$ python -q
>>> import numpy as np
>>> np.set_printoptions(suppress=True, linewidth=100)
>>> rd = lambda a: np.round(a, 2) + 0
>>> E = np.loadtxt("block12.csv", delimiter=",")
>>> E
array([[ 2., -3.,  2., -3.],
       [-2.,  0., -2.,  0.],
       [ 2., -3.,  2., -3.],
       [-2.,  0., -2.,  0.]])
>>> rng = np.random.default_rng(52313)
>>> lab = rng.permutation(4)
>>> print(lab)
[0 3 2 1]
>>> B = E[lab][:, lab]
>>> B
array([[ 2., -3.,  2., -3.],
       [-2.,  0., -2.,  0.],
       [ 2., -3.,  2., -3.],
       [-2.,  0., -2.,  0.]])
>>> rd(np.sort(np.abs(np.linalg.eigvals(B))))
array([0.  , 0.  , 3.29, 7.29])
>>> rd(np.linalg.det(B)), rd(np.linalg.det(E[lab]))
(np.float64(0.0), np.float64(0.0))
>>> np.trace(B)
np.float64(4.0)
>>> np.diag(B)
array([2., 0., 2., 0.])
>>> B = E / np.linalg.norm(E, axis=1, keepdims=True)
>>> G = B @ B.T
>>> rd(np.linalg.norm(B, axis=1))
array([1., 1., 1., 1.])
>>> rd(G)
array([[ 1.  , -0.55,  1.  , -0.55],
       [-0.55,  1.  , -0.55,  1.  ],
       [ 1.  , -0.55,  1.  , -0.55],
       [-0.55,  1.  , -0.55,  1.  ]])
>>> O, _ = np.linalg.qr(np.array([[-1.0, -0.3, 0.4, 1.8],
...     [0.4, -0.8, -1.4, -0.3],
...     [1.5, 0.8, -0.3, -0.3],
...     [-1.0, -0.5, -0.8, 0.3]]))
>>> M = 4 * O
>>> print(rd(M))
[[-1.9   0.33  0.66 -3.44]
 [ 0.76 -3.85  0.04 -0.78]
 [ 2.86  0.92 -1.88 -1.86]
 [-1.9  -0.48 -3.47  0.34]]
>>> proj = np.triu(np.array([[0, 1, 2, 7], [0, 6, 5, 5], [5, 1, 5, 9], [8, 5, 9, 3]]), 1) + np.eye(4)
>>> B = proj @ M @ np.linalg.inv(proj)
>>> print(rd(np.linalg.det(B)))
-256.0
>>> lab = rng.permutation(4)
>>> B = M[:, lab] * rng.choice([-1, 1], 4)
>>> rd(B)
array([[-0.33, -3.44,  0.66,  1.9 ],
       [ 3.85, -0.78,  0.04, -0.76],
       [-0.92, -1.86, -1.88, -2.86],
       [ 0.48,  0.34, -3.47,  1.9 ]])
>>> left, _, vt = np.linalg.svd(M.T @ B)
>>> rd(left @ vt)
array([[ 0.,  0.,  0., -1.],
       [-1.,  0.,  0.,  0.],
       [ 0.,  0.,  1.,  0.],
       [ 0.,  1.,  0.,  0.]])
>>> rd(np.linalg.lstsq(M, B)[0])
array([[ 0.,  0.,  0., -1.],
       [-1.,  0.,  0.,  0.],
       [ 0.,  0.,  1.,  0.],
       [ 0.,  1.,  0.,  0.]])
>>> blk = np.stack([B, -3 * B, B[::-1]])
>>> blk.shape
(3, 4, 4)
>>> print(rd(np.linalg.norm(blk, axis=(1, 2))))
[ 8. 24.  8.]
>>> (blk @ B.T).shape
(3, 4, 4)
>>> rd(np.linalg.det(blk))
array([  -256., -20736.,   -256.])
>>> np.linalg.matrix_rank(blk)
array([4, 4, 4])
>>> np.linalg.matrix_rank(blk.reshape(3, -1))
np.int64(2)
>>> feats = np.loadtxt("mat.csv", delimiter=",")
>>> print(feats)
[[-1.98 -0.63]
 [ 1.76  0.56]]
>>> rk = np.linalg.matrix_rank(feats)
>>> rk
np.int64(1)
>>> N = np.linalg.svd(feats)[2][rk:].T
>>> [int(np.linalg.matrix_rank(feats[:i])) for i in range(1, len(feats) + 1)]
[1, 1]
>>> rd(feats @ N)
array([[0.],
       [0.]])
>>> [int(np.linalg.matrix_rank(feats[:, :j + 1])) for j in range(2)]
[1, 1]
>>> N.shape
(2, 1)
>>> lab = rng.permutation(2)
>>> lab
array([0, 1])
>>> B = feats[lab][:, lab]
>>> rd(np.linalg.det(B)), rd(np.linalg.det(feats[lab]))
(np.float64(0.0), np.float64(0.0))
>>> rd(np.trace(np.linalg.pinv(feats) @ feats))
np.float64(1.0)
>>> np.allclose(feats[:-1].T @ np.linalg.lstsq(feats[:-1].T, feats[-1])[0], feats[-1])
True
>>> feats - feats[0]
array([[0.  , 0.  ],
       [3.74, 1.19]])
>>> print(feats.shape)
(2, 2)
>>> np.unravel_index(np.abs(feats).argmax(), feats.shape)
(np.int64(0), np.int64(0))
>>> rd(feats.mean(axis=0))
array([-0.11, -0.03])
>>> print(np.linalg.matrix_rank(feats))
1
>>> print(rd(feats.sum(axis=1)))
[-2.61  2.32]
>>> print(rd(np.linalg.svd(feats, compute_uv=False)))
[2.78 0.  ]
>>> np.abs(feats).max()
np.float64(1.98)
>>> rd(np.linalg.norm(feats))
np.float64(2.78)
>>> np.count_nonzero(feats)
np.int64(4)
>>> K = np.loadtxt("m.csv", delimiter=",")
>>> K
array([[-3.64, -1.91,  3.02],
       [ 0.04, -1.25,  3.66],
       [-0.04, -0.3 ,  1.15],
       [-1.23, -1.36,  3.44],
       [-2.33, -1.62,  3.01],
       [ 0.06, -0.16,  0.05],
       [ 0.12, -1.25,  3.55],
       [ 1.28, -0.46,  2.58],
       [ 1.2 ,  0.23,  0.24],
       [-1.32, -1.4 ,  3.36],
       [-1.37, -1.46,  3.36],
       [ 1.29,  0.33,  0.14],
       [ 1.32, -0.19,  1.51],
       [ 0.08, -0.49,  1.29],
       [-1.32, -0.77,  0.96],
       [-2.41, -1.85,  3.27],
       [ 0.04,  0.27, -0.12],
       [-1.18, -1.38,  3.39],
       [ 0.07,  0.08,  0.07],
       [-0.09,  0.06, -0.09],
       [ 0.04,  0.11,  0.12],
       [-3.68, -2.08,  2.91],
       [ 3.6 ,  0.82,  0.72],
       [-2.45, -1.85,  3.12],
       [ 1.2 , -0.02,  1.38],
       [ 0.  , -1.19,  3.66]])
>>> x = np.array([0, 0, 2])
>>> y = K @ x
>>> print(rd(np.linalg.pinv(K) @ K))
[[1. 0. 0.]
 [0. 1. 0.]
 [0. 0. 1.]]
>>> y = y + 0.3 * rng.normal(size=26)
>>> rd(y)
array([ 6.13,  7.19,  2.33,  6.57,  6.22, -0.17,  6.58,  5.27,  0.45,  6.82,  6.56, -0.08,  3.08,
        2.92,  2.02,  7.04, -0.15,  6.97, -0.21,  0.09,  0.23,  5.56,  1.44,  6.36,  2.74,  7.6 ])
>>> coef, *_ = np.linalg.lstsq(K, y)
>>> rd(coef)
array([-0.07,  0.16,  2.05])
>>> [round(float(np.linalg.norm(np.linalg.solve(K.T @ K + lam * np.eye(3), K.T @ y))), 2) for lam in (0, 1, 10, 100)]
[2.06, 1.89, 1.75, 1.14]
>>> rd(K.T @ (y - K @ coef))
array([0., 0., 0.])
>>> rd(np.linalg.norm(y - K @ coef))
np.float64(1.2)
>>> proj = K @ np.linalg.solve(K.T @ K, K.T)
>>> print(rd(np.linalg.eigvalsh(proj)))
[0. 0. 0. 0. 0. 0. 0. 0. 0. 0. 0. 0. 0. 0. 0. 0. 0. 0. 0. 0. 0. 0. 0. 1. 1. 1.]
